$ ipython --no-banner

In [1]: import numpy as np

In [2]: from numpy import linalg as LA

In [3]: np.set_printoptions(precision=2, suppress=True, linewidth=200)

In [4]: W0 = np.loadtxt("out2.csv", delimiter=",")

In [5]: print(W0)
[[ 11.   1.   0.  -1.  -7.]
 [  1.  13.  -4. -11.   1.]
 [  0.  -4.  17.   9.  -8.]
 [ -1. -11.   9.  14.  -7.]
 [ -7.   1.  -8.  -7.  13.]]

In [6]: # equal to its transpose

In [7]: Uu, sigma, Vh = LA.svd(W0)

In [8]: evecs = Vh[:(sigma > 1e-8).sum()]

In [9]: rng = np.random.default_rng(8902)

In [10]: x = W0[0] + -2 * W0[3] + rng.integers(2) * np.eye(5)[1]

In [11]: print(x)
[ 13.  24. -18. -29.   7.]

In [12]: print(LA.matrix_rank(np.vstack([W0, x])))
5

In [13]: print(np.diag(evecs.T @ evecs))
[0.89 0.76 1.   0.58 0.76]

In [14]: print(np.allclose(evecs.T @ evecs @ x, x))
False

In [15]: evals, evecs = LA.eigh(W0)

In [16]: print(evals.round(2) + 0)
[ 0.    3.66 10.73 18.3  35.31]

In [17]: print(evals.sum(), np.trace(W0))
68.0 68.0

In [18]: print(np.round(LA.eigvalsh(W0 @ W0), 2) + 0)
[   0.     13.4   115.19  334.95 1246.46]

In [19]: evals, evecs = LA.eigh(W0)

In [20]: x = np.array([-1, 1, -1, 0, -2])

In [21]: print(x @ W0 @ x / (x @ x), round(float(evals[0]), 2), round(evals[-1], 2))
5.0 0.0 35.31

In [22]: print(np.abs(W0).sum(axis=1).max(), round(np.abs(evals).max(), 2))
42.0 35.31

In [23]: print((np.sign(evecs[:, -1].round(6)) == np.sign(evecs[0, -1].round(6))).astype(int))
[1 0 1 1 0]

In [24]: print(round(float(LA.norm(W0) ** 2 / LA.norm(W0, 2) ** 2), 2))
1.37

In [25]: print(LA.norm(W0, axis=1).argmax())
2

In [26]: print(LA.norm(W0, axis=0))
[13.11 17.55 21.21 21.17 18.22]

In [27]: print(W0[4] @ W0[3])
-265.0

In [28]: print(np.round(LA.norm(W0, 1), 2), round(LA.norm(W0, np.inf), 2))
42.0 42.0

In [29]: E = np.load("case7.npy")

In [30]: print(E)
[[ -5. -38.  25.]
 [  0.  32. -24.]
 [  0.  36. -28.]]

In [31]: z = rng.permutation(3)

In [32]: M2 = E[:, z] * rng.choice([-1, 1], 3)

In [33]: print(M2)
[[ 25. -38.  -5.]
 [-24.  32.   0.]
 [-28.  36.   0.]]

In [34]: Uu, _, Vh = LA.svd(E.T @ M2)

In [35]: print(np.round(Uu @ Vh, 2) + 0)
[[0. 0. 1.]
 [0. 1. 0.]
 [1. 0. 0.]]

In [36]: print(z)
[2 1 0]

In [37]: M = np.array([[45.01, 126.05, 28.0, 85.02],
    ...:     [36.88, 90.02, 12.07, 65.08],
    ...:     [-52.01, -107.99, -26.98, -74.07],
    ...:     [16.94, 36.0, -5.99, 31.05]])

In [38]: print(np.argsort(-LA.norm(M, axis=0).round(6), kind="stable")[:3])
[1 3 0]

In [39]: print(round(float(LA.norm(M, 2) / LA.norm(M)), 2))
1.0

In [40]: print([round(float(x), 2) for x in LA.svd(M, compute_uv=False)[:3]])
[250.1, 17.06, 9.65]

In [41]: print(LA.cond(M) > 100)
True

In [42]: z = rng.permutation(4)

In [43]: print(z)
[1 3 0 2]

In [44]: M2 = M[z][:, z]

In [45]: print(M2)
[[  90.02   65.08   36.88   12.07]
 [  36.     31.05   16.94   -5.99]
 [ 126.05   85.02   45.01   28.  ]
 [-107.99  -74.07  -52.01  -26.98]]

In [46]: print(np.allclose(M2, M))
False

In [47]: print(np.trace(M2))
139.1

In [48]: print(round(LA.det(M2[::-1]), 2))
-1859.45

In [49]: print(np.poly(M2))
[     1.     -139.1   -2352.16 -29425.39  -1859.45]

In [50]: print(np.kron(np.eye(2, dtype=int), M2))
[[  90.02   65.08   36.88   12.07    0.      0.      0.      0.  ]
 [  36.     31.05   16.94   -5.99    0.      0.      0.     -0.  ]
 [ 126.05   85.02   45.01   28.      0.      0.      0.      0.  ]
 [-107.99  -74.07  -52.01  -26.98   -0.     -0.     -0.     -0.  ]
 [   0.      0.      0.      0.     90.02   65.08   36.88   12.07]
 [   0.      0.      0.     -0.     36.     31.05   16.94   -5.99]
 [   0.      0.      0.      0.    126.05   85.02   45.01   28.  ]
 [  -0.     -0.     -0.     -0.   -107.99  -74.07  -52.01  -26.98]]
